% python3 -q
>>> import numpy as np
>>> np.set_printoptions(suppress=True, linewidth=160)
>>> rd = lambda a: np.round(a, 2) + 0
>>> W0 = np.load("mat.npy")
>>> print(W0)
[[-2 -1 -2 -3  0  2  0]
 [-1 -4  5 -1  1  3 -3]
 [-2  5 -6 -6 -5  5  5]
 [-3 -1 -6  0  1 -2 -1]
 [ 0  1 -5  1 -2 -4  1]
 [ 2  3  5 -2 -4 -2  1]
 [ 0 -3  5 -1  1  1 -4]]
>>> print(rd(np.linalg.eigvalsh(W0).min()))
-15.96
>>> print([round(float(np.linalg.det(W0[:i, :i])), 2) + 0 for i in range(1, 8)])
[-2.0, 7.0, 44.0, 169.0, -580.0, 4111.0, -6840.0]
>>> M2 = W0 / np.sqrt((W0 ** 2).mean(axis=1, keepdims=True))
>>> print(rd(M2[3]))
[-1.1  -0.37 -2.2   0.    0.37 -0.73 -0.37]
>>> print(np.linalg.matrix_rank(M2) == np.linalg.matrix_rank(W0))
True
>>> print(np.linalg.matrix_rank(W0 - W0.mean(axis=1, keepdims=True)))
6
>>> print(rd(np.linalg.norm(M2, axis=1)))
[2.65 2.65 2.65 2.65 2.65 2.65 2.65]
>>> x = np.array([-6, -4, -6, -7, 9, -3, -7])
>>> target = W0 @ x
>>> print(target)
[ 43  20 -25  80   6 -77  23]
>>> print(rd(np.linalg.solve(W0.T, W0[3])))
[0. 0. 0. 1. 0. 0. 0.]
>>> print(rd(np.linalg.solve(W0, target + W0[:, 6])))
[-6. -4. -6. -7.  9. -3. -6.]
>>> print(rd(np.linalg.norm(W0[3], 1)), rd(np.linalg.norm(W0[3], np.inf)))
14.0 6.0
>>> print(rd(np.linalg.norm(W0) ** 2 / np.linalg.norm(W0, 2) ** 2))
1.87
>>> print(rd(np.linalg.norm(W0, 1)), rd(np.linalg.norm(W0, np.inf)))
34.0 34.0
>>> print(W0[3] @ W0[5])
-40
>>> X = np.load("layer5.npy")
>>> print(X)
[[-3.9  0.   1.   5.   3. ]
 [ 2.   3.1  0.   1.  -3. ]
 [-2.   1.   0.1  3.  -1. ]
 [-3.   5.   4.   0.1 -5. ]
 [-4.   0.   1.   5.   3.1]]
>>> Q, vecs = np.linalg.qr(X[:, :3])[0], np.linalg.qr(X[:, 3:])[0]
>>> sigma = np.linalg.svd(Q.T @ vecs, compute_uv=False)
>>> print(rd(np.linalg.norm(Q @ Q.T - vecs @ vecs.T, 2)))
1.0
>>> print(np.linalg.cond(X) > 100)
True
>>> print(rd(np.abs(np.linalg.svd(X)[2][-1])))
[0.33 0.58 0.63 0.3  0.27]
>>> print([round(float(x), 2) for x in np.linalg.svd(X, compute_uv=False)[:3]])
[10.62, 9.43, 3.48]
>>> print(np.argsort(-np.linalg.norm(X, axis=0).round(6), kind="stable")[:3])
[3 4 0]
>>> def softmax(z):
...     e = np.exp(z - z.max(axis=-1, keepdims=True))
...     return e / e.sum(axis=-1, keepdims=True)
... 
>>> print(rd(softmax(X[3] + -3)))
[0.   0.73 0.27 0.01 0.  ]
>>> print(rd(softmax(X).sum(axis=1)))
[1. 1. 1. 1. 1.]
>>> print(rd(softmax(10 * X[3])))
[0. 1. 0. 0. 0.]
>>> att = X @ X.T / np.sqrt(5)
>>> print(rd(softmax(att + np.triu(np.full(att.shape, -np.inf), 1))))
[[1.   0.   0.   0.   0.  ]
 [0.   1.   0.   0.   0.  ]
 [0.9  0.   0.1  0.   0.  ]
 [0.   0.   0.   1.   0.  ]
 [0.42 0.   0.   0.   0.58]]
>>> print(softmax(att).round(6).argmax(axis=1))
[4 3 4 3 4]
>>> M = np.load("sample9.npy")
>>> print(M)
[[ 0. -3.  0.  0.  0.  0.  0.]
 [-3.  1. -3.  0.  0.  0.  0.]
 [ 0. -3.  2. -3.  0.  0.  0.]
 [ 0.  0. -3.  4. -3.  0.  0.]
 [ 0.  0.  0. -3.  4. -3.  0.]
 [ 0.  0.  0.  0. -3.  5. -3.]
 [ 0.  0.  0.  0.  0. -3.  4.]]
>>> vals, vecs = np.linalg.eigh(M)
>>> x = np.array([1, 0, 0, 2, 2, 2, 2])
>>> print(np.abs(M).sum(axis=1).max(), rd(np.abs(vals).max()))
11.0 9.45
>>> print((np.sign(vecs[:, -1].round(6)) == np.sign(vecs[0, -1].round(6))).astype(int))
[1 0 1 0 1 0 1]
>>> x = np.array([-2, -1, 3, 2, -3, 3, 0])
>>> target = M @ x
>>> print(target)
[  3.  -4.   3.   8. -27.  24.  -9.]
>>> print(rd(np.linalg.solve(M, target)))
[-2. -1.  3.  2. -3.  3.  0.]
>>> print(rd(np.linalg.solve(M, 3 * target)))
[-6. -3.  9.  6. -9.  9.  0.]
>>> print(rd(np.linalg.solve(M.T, M[3])))
[0. 0. 0. 1. 0. 0. 0.]
>>> print(np.all(np.linalg.eigvalsh(M) > 0))
False
>>> print([round(float(np.linalg.det(M[:i, :i])), 2) + 0 for i in range(1, 8)])
[0.0, -9.0, -18.0, 9.0, 198.0, 909.0, 1854.0]
>>> theta = np.radians(180)
>>> r_ = np.eye(7)
>>> r_[3, 3] = r_[1, 1] = np.cos(theta)
>>> r_[3, 1], r_[1, 3] = -np.sin(theta), np.sin(theta)
>>> print(rd(r_))
[[ 1.  0.  0.  0.  0.  0.  0.]
 [ 0. -1.  0.  0.  0.  0.  0.]
 [ 0.  0.  1.  0.  0.  0.  0.]
 [ 0.  0.  0. -1.  0.  0.  0.]
 [ 0.  0.  0.  0.  1.  0.  0.]
 [ 0.  0.  0.  0.  0.  1.  0.]
 [ 0.  0.  0.  0.  0.  0.  1.]]
>>> M2 = M @ r_.T
>>> print(rd(M2))
[[ 0.  3.  0.  0.  0.  0.  0.]
 [-3. -1. -3.  0.  0.  0.  0.]
 [ 0.  3.  2.  3.  0.  0.  0.]
 [ 0.  0. -3. -4. -3.  0.  0.]
 [ 0.  0.  0.  3.  4. -3.  0.]
 [ 0.  0.  0.  0. -3.  5. -3.]
 [ 0.  0.  0.  0.  0. -3.  4.]]
>>> print(rd(np.linalg.svd(M, compute_uv=False)), rd(np.linalg.svd(M2, compute_uv=False)))
[9.45 7.19 4.8  3.63 2.7  1.06 0.55] [9.45 7.19 4.8  3.63 2.7  1.06 0.55]
>>> vals, vecs = np.linalg.eigh(M)
>>> print(rd(vecs @ np.diag(vals) @ vecs.T))
[[ 0. -3.  0.  0.  0.  0.  0.]
 [-3.  1. -3.  0.  0.  0.  0.]
 [ 0. -3.  2. -3.  0.  0.  0.]
 [ 0.  0. -3.  4. -3.  0.  0.]
 [ 0.  0.  0. -3.  4. -3.  0.]
 [ 0.  0.  0.  0. -3.  5. -3.]
 [ 0.  0.  0.  0.  0. -3.  4.]]
>>> print((vals > 1e-8).sum(), (vals < -1e-8).sum())
5 2
>>> print(np.abs(vecs[:, -1]).round(6).argmax())
5
>>> print(rd(np.abs(vecs[:, -1])))
[0.03 0.08 0.2  0.42 0.56 0.6  0.33]
>>> print(rd(np.linalg.svd(M, compute_uv=False)))
[9.45 7.19 4.8  3.63 2.7  1.06 0.55]
>>> print(rd(vals))
[-3.63 -1.06  0.55  2.7   4.8   7.19  9.45]
>>> print(rd(np.linalg.eigvalsh(M @ M)))
[ 0.3   1.12  7.27 13.18 23.08 51.69 89.36]
>>> print(np.unique(vals.round(6) + 0, return_counts=True)[1])
[1 1 1 1 1 1 1]
>>> print(vals.sum(), np.trace(M))
20.0 20.0
>>> mat = np.array([[2, 8, 8, 6], [7, 6, 1, 5], [3, 1, 9, 3]])
>>> print(mat)
[[2 8 8 6]
 [7 6 1 5]
 [3 1 9 3]]
>>> W1 = np.array([[3, 5, 5, 0, 0], [3, 3, 1, 5, 4], [4, 2, 5, 3, 0], [2, 2, 2, 1, 0]])
>>> c = np.array([2, 2, 0, 3, 0])
>>> hid = np.maximum(mat @ W1 + c, 0)
>>> print(np.linalg.matrix_rank(hid))
3
>>> C = np.array([[2, -1, 4], [-5, 1, 4], [3, 3, 4], [4, 5, 2], [-1, -2, -5]])
>>> print((hid @ C).round(6).argmax(axis=1))
[2 2 2]
>>> print(hid @ C)
[[302 499 826]
 [ 83 337 674]
 [241 371 724]]
>>> print(W1 @ C)
[[-4 17 52]
 [10 20 18]
 [25 28 50]
 [ 4 11 26]]
>>> theta = np.radians(180)
>>> r_ = np.eye(4)
>>> r_[0, 0] = r_[2, 2] = np.cos(theta)
>>> r_[0, 2], r_[2, 0] = -np.sin(theta), np.sin(theta)
>>> print(rd(r_))
[[-1.  0.  0.  0.]
 [ 0.  1.  0.  0.]
 [ 0.  0. -1.  0.]
 [ 0.  0.  0.  1.]]
>>> M2 = mat @ r_.T
>>> print(rd(np.linalg.det(r_)), np.trace(r_))
1.0 0.0
>>> print(np.abs(M2 - mat).max(axis=0))
[14.  0. 18.  0.]
>>> m1 = np.load("a.npy")
>>> print(m1)
[[4 4 2 5 5]
 [5 4 4 2 5]
 [5 5 4 4 2]
 [2 5 5 4 4]
 [4 2 5 5 4]]
>>> print(rd(np.sort(np.abs(np.fft.fft(m1[0])))), rd(np.sort(np.linalg.svd(m1, compute_uv=False))))
[ 2.53  2.53  2.94  2.94 20.  ] [ 2.53  2.53  2.94  2.94 20.  ]
>>> print((m1 @ m1)[0])
[76 77 82 81 84]
>>> print(np.allclose(m1 @ m1.T, m1.T @ m1))
True
>>> rng = np.random.default_rng(21)
>>> M2 = m1 + rng.integers(-2, 3, (5, 1)) @ rng.integers(-2, 3, (1, 5))
>>> print(M2)
[[3 5 4 6 4]
 [6 3 2 1 6]
 [4 6 6 5 1]
 [3 4 3 3 5]
 [4 2 5 5 4]]
>>> print(rd(np.linalg.svd(M2 - m1, compute_uv=False)))
[5.66 0.   0.   0.   0.  ]
>>> print(rd(np.linalg.det(2 * m1)), rd(np.linalg.det(m1)))
35200.0 1100.0
>>> print(np.kron(np.eye(2, dtype=int), m1))
[[4 4 2 5 5 0 0 0 0 0]
 [5 4 4 2 5 0 0 0 0 0]
 [5 5 4 4 2 0 0 0 0 0]
 [2 5 5 4 4 0 0 0 0 0]
 [4 2 5 5 4 0 0 0 0 0]
 [0 0 0 0 0 4 4 2 5 5]
 [0 0 0 0 0 5 4 4 2 5]
 [0 0 0 0 0 5 5 4 4 2]
 [0 0 0 0 0 2 5 5 4 4]
 [0 0 0 0 0 4 2 5 5 4]]
>>> F = np.loadtxt("run3.csv", delimiter=",")
>>> print(F)
[[ 5.  6.  7.  8.  9. 10. 11.]
 [12. 13. 14. 15. 16. 17. 18.]
 [19. 20. 21. 22. 23. 24. 25.]
 [26. 27. 28. 29. 30. 31. 32.]
 [33. 34. 35. 36. 37. 38. 39.]]
>>> print(rd(F @ np.linalg.pinv(F) @ F))
[[ 5.  6.  7.  8.  9. 10. 11.]
 [12. 13. 14. 15. 16. 17. 18.]
 [19. 20. 21. 22. 23. 24. 25.]
 [26. 27. 28. 29. 30. 31. 32.]
 [33. 34. 35. 36. 37. 38. 39.]]
>>> print(np.allclose(F[:-1].T @ np.linalg.lstsq(F[:-1].T, F[-1])[0], F[-1]))
True
>>> print(np.linalg.lstsq(F[:-1].T, F[-1])[2])
2
>>> U, sigma, VT = np.linalg.svd(F)
>>> print(np.argmax(sigma[:-1] / (sigma[1:] + 1e-6)) + 1)
2
>>> print(rd(sigma))
[143.13   4.84   0.     0.     0.  ]
>>> M2 = U[:, :2] @ np.diag(sigma[:2]) @ VT[:2]
>>> print(rd(M2))
[[ 5.  6.  7.  8.  9. 10. 11.]
 [12. 13. 14. 15. 16. 17. 18.]
 [19. 20. 21. 22. 23. 24. 25.]
 [26. 27. 28. 29. 30. 31. 32.]
 [33. 34. 35. 36. 37. 38. 39.]]
>>> print(np.linalg.matrix_rank(F, rtol=0.05))
1
>>> print(rd(np.linalg.norm(F - M2) / np.linalg.norm(F)))
0.0
>>> feats = np.loadtxt("block3.csv", delimiter=",")
>>> print(rd(feats))
[[ -5.08  -5.02  -2.51  -2.51]
 [  5.86  -2.28  -1.14  -1.14]
 [  7.66  -1.84  -0.92  -0.92]
 [-13.85  -7.21  -3.61  -3.61]
 [-23.71  -9.68  -4.84  -4.84]
 [ -8.7   -5.93  -2.96  -2.96]
 [ -3.23  -4.56  -2.28  -2.28]
 [-10.66  -6.41  -3.21  -3.21]
 [  4.59  -2.6   -1.3   -1.3 ]
 [ -4.8   -4.95  -2.47  -2.47]
 [ -3.67  -4.67  -2.33  -2.33]
 [-25.22 -10.06  -5.03  -5.03]
 [ -0.32  -3.83  -1.91  -1.91]
 [ -7.02  -5.51  -2.75  -2.75]
 [ -8.57  -5.89  -2.95  -2.95]
 [-38.09 -13.27  -6.64  -6.64]
 [-16.48  -7.87  -3.93  -3.93]
 [-16.9   -7.98  -3.99  -3.99]
 [ -9.25  -6.06  -3.03  -3.03]
 [  0.86  -3.53  -1.77  -1.77]
 [ -7.    -5.5   -2.75  -2.75]
 [-26.99 -10.5   -5.25  -5.25]
 [ -1.85  -4.21  -2.11  -2.11]
 [-12.01  -6.75  -3.38  -3.38]
 [-14.94  -7.48  -3.74  -3.74]
 [-13.31  -7.08  -3.54  -3.54]]
>>> C = feats[[0, 2]].astype(float)
>>> for _ in range(5):
...     idx = np.linalg.norm(feats[:, None] - C, axis=-1).argmin(axis=1)
...     C = np.array([feats[idx == j].mean(axis=0) for j in range(2)])
... 
>>> print(idx)
[1 1 1 0 0 1 1 0 1 1 1 0 1 1 1 0 0 0 0 1 1 0 1 0 0 0]
>>> print(np.bincount(idx))
[12 14]
>>> print(np.abs(C[1] - C[0]).argmax())
0
